>>> import numpy as np
>>> import numpy.linalg as la
>>> np.set_printoptions(precision=2, suppress=True, linewidth=160, sign=" ")
>>> rnd = lambda a: np.round(a, 2) + 0
>>> K = 0.9 ** np.abs(np.subtract.outer(np.arange(11), np.arange(11)))
>>> rnd(K)
array([[ 1.  ,  0.9 ,  0.81,  0.73,  0.66,  0.59,  0.53,  0.48,  0.43,  0.39,  0.35],
       [ 0.9 ,  1.  ,  0.9 ,  0.81,  0.73,  0.66,  0.59,  0.53,  0.48,  0.43,  0.39],
       [ 0.81,  0.9 ,  1.  ,  0.9 ,  0.81,  0.73,  0.66,  0.59,  0.53,  0.48,  0.43],
       [ 0.73,  0.81,  0.9 ,  1.  ,  0.9 ,  0.81,  0.73,  0.66,  0.59,  0.53,  0.48],
       [ 0.66,  0.73,  0.81,  0.9 ,  1.  ,  0.9 ,  0.81,  0.73,  0.66,  0.59,  0.53],
       [ 0.59,  0.66,  0.73,  0.81,  0.9 ,  1.  ,  0.9 ,  0.81,  0.73,  0.66,  0.59],
       [ 0.53,  0.59,  0.66,  0.73,  0.81,  0.9 ,  1.  ,  0.9 ,  0.81,  0.73,  0.66],
       [ 0.48,  0.53,  0.59,  0.66,  0.73,  0.81,  0.9 ,  1.  ,  0.9 ,  0.81,  0.73],
       [ 0.43,  0.48,  0.53,  0.59,  0.66,  0.73,  0.81,  0.9 ,  1.  ,  0.9 ,  0.81],
       [ 0.39,  0.43,  0.48,  0.53,  0.59,  0.66,  0.73,  0.81,  0.9 ,  1.  ,  0.9 ],
       [ 0.35,  0.39,  0.43,  0.48,  0.53,  0.59,  0.66,  0.73,  0.81,  0.9 ,  1.  ]])
>>> evals, vecs = la.eigh(K)
>>> rnd(la.svd(K, compute_uv=False))
array([ 7.81,  1.68,  0.58,  0.29,  0.17,  0.12,  0.09,  0.07,  0.06,  0.06,  0.05])
>>> rnd(np.abs(vecs[:, -1]))
array([ 0.26,  0.29,  0.3 ,  0.32,  0.32,  0.33,  0.32,  0.32,  0.3 ,  0.29,  0.26])
>>> np.abs(vecs[:, -1]).round(6).argmax()
np.int64(5)
>>> evals, vecs = la.eigh(K)
>>> x0 = np.array([-3, -3, -2, 0, 0, -3, -1, -2, 0, -3, 1])
>>> rnd(x0 @ K @ x0 / (x0 @ x0)), rnd(evals[0]), rnd(evals[-1])
(np.float64(4.04), np.float64(0.05), np.float64(7.81))
>>> rnd(la.eigvalsh(K[1:, 1:]))
array([ 0.05,  0.06,  0.07,  0.08,  0.1 ,  0.15,  0.24,  0.49,  1.45,  7.31])
>>> (np.sign(vecs[:, -1].round(6)) == np.sign(vecs[0, -1].round(6))).astype(int)
array([ 1,  1,  1,  1,  1,  1,  1,  1,  1,  1,  1])
>>> T = np.stack([K, -2 * K, K[::-1]])
>>> rnd(la.det(T))
array([ 0.,  0.,  0.])
>>> T.shape
(3, 11, 11)
>>> rnd(np.einsum("bij,cij->bc", T, T))
array([[  64.33, -128.67,   58.45],
       [-128.67,  257.33, -116.91],
       [  58.45, -116.91,   64.33]])
>>> (T @ K.T).shape
(3, 11, 11)
>>> rnd(T.sum(axis=0))
array([[-0.65, -0.51, -0.38, -0.25, -0.12,  0.  ,  0.12,  0.25,  0.38,  0.51,  0.65],
       [-0.51, -0.57, -0.42, -0.28, -0.14,  0.  ,  0.14,  0.28,  0.42,  0.57,  0.51],
       [-0.38, -0.42, -0.47, -0.31, -0.15,  0.  ,  0.15,  0.31,  0.47,  0.42,  0.38],
       [-0.25, -0.28, -0.31, -0.34, -0.17,  0.  ,  0.17,  0.34,  0.31,  0.28,  0.25],
       [-0.12, -0.14, -0.15, -0.17, -0.19,  0.  ,  0.19,  0.17,  0.15,  0.14,  0.12],
       [ 0.  ,  0.  ,  0.  ,  0.  ,  0.  ,  0.  ,  0.  ,  0.  ,  0.  ,  0.  ,  0.  ],
       [ 0.12,  0.14,  0.15,  0.17,  0.19,  0.  , -0.19, -0.17, -0.15, -0.14, -0.12],
       [ 0.25,  0.28,  0.31,  0.34,  0.17,  0.  , -0.17, -0.34, -0.31, -0.28, -0.25],
       [ 0.38,  0.42,  0.47,  0.31,  0.15,  0.  , -0.15, -0.31, -0.47, -0.42, -0.38],
       [ 0.51,  0.57,  0.42,  0.28,  0.14,  0.  , -0.14, -0.28, -0.42, -0.57, -0.51],
       [ 0.65,  0.51,  0.38,  0.25,  0.12,  0.  , -0.12, -0.25, -0.38, -0.51, -0.65]])
>>> la.matrix_rank(T.reshape(3, -1))
np.int64(2)
>>> x0 = np.ones(11)
>>> for _ in range(5):
...     x0 = K @ x0
...     x0 /= la.norm(x0)
...     print(round(x0 @ K @ x0, 2))
... 
7.81
7.81
7.81
7.81
7.81
>>> rnd(la.eigvalsh(K)[-1])
np.float64(7.81)
>>> rnd(x0)
array([ 0.26,  0.29,  0.3 ,  0.32,  0.32,  0.33,  0.32,  0.32,  0.3 ,  0.29,  0.26])
>>> mat, _ = la.qr(np.array([[2.1, 0.4, -1.0, 1.5, 0.6, 0.2],
...     [-0.7, -0.2, 0.5, -1.0, -1.3, -1.0],
...     [-1.5, 0.3, 0.8, 0.9, -0.2, -0.4],
...     [-1.2, 0.8, 0.0, 0.1, -0.5, -0.9],
...     [-1.0, 0.6, 0.6, -0.9, -0.4, 1.5],
...     [0.6, 0.2, 1.9, 0.5, 0.5, -1.9]]))
>>> rnd(mat)
array([[-0.67,  0.53,  0.2 ,  0.15,  0.38, -0.26],
       [ 0.22, -0.24, -0.15, -0.31,  0.88, -0.05],
       [ 0.48,  0.15, -0.14,  0.75,  0.14, -0.38],
       [ 0.38,  0.62,  0.22, -0.02,  0.13,  0.64],
       [ 0.32,  0.46, -0.09, -0.56, -0.2 , -0.57],
       [-0.19,  0.23, -0.93,  0.02, -0.03,  0.22]])
>>> O, vecs = la.qr(mat[:, :5])[0], la.qr(mat[:, 5:])[0]
>>> sigma = la.svd(O.T @ vecs, compute_uv=False)
>>> rnd(la.norm(O @ O.T - vecs @ vecs.T, 2))
np.float64(1.0)
>>> rnd(np.degrees(np.arccos(sigma.clip(0, 1))))
array([ 90.])
>>> (sigma > 0.9).sum()
np.int64(0)
>>> rnd(sigma)
array([ 0.])
>>> O, R = la.qr(mat)
>>> O.shape, R.shape
((6, 6), (6, 6))
>>> rnd(O.T @ O)
array([[ 1.,  0.,  0.,  0.,  0.,  0.],
       [ 0.,  1.,  0.,  0.,  0.,  0.],
       [ 0.,  0.,  1.,  0.,  0.,  0.],
       [ 0.,  0.,  0.,  1.,  0.,  0.],
       [ 0.,  0.,  0.,  0.,  1.,  0.],
       [ 0.,  0.,  0.,  0.,  0.,  1.]])
>>> rnd(R)
array([[ 1.,  0.,  0.,  0.,  0.,  0.],
       [ 0.,  1.,  0.,  0.,  0.,  0.],
       [ 0.,  0.,  1.,  0.,  0.,  0.],
       [ 0.,  0.,  0.,  1.,  0.,  0.],
       [ 0.,  0.,  0.,  0.,  1.,  0.],
       [ 0.,  0.,  0.,  0.,  0.,  1.]])
>>> rnd(O @ R)
array([[-0.67,  0.53,  0.2 ,  0.15,  0.38, -0.26],
       [ 0.22, -0.24, -0.15, -0.31,  0.88, -0.05],
       [ 0.48,  0.15, -0.14,  0.75,  0.14, -0.38],
       [ 0.38,  0.62,  0.22, -0.02,  0.13,  0.64],
       [ 0.32,  0.46, -0.09, -0.56, -0.2 , -0.57],
       [-0.19,  0.23, -0.93,  0.02, -0.03,  0.22]])
>>> rnd(abs(R[0, 0])), rnd(la.norm(mat[:, 0]))
(np.float64(1.0), np.float64(1.0))
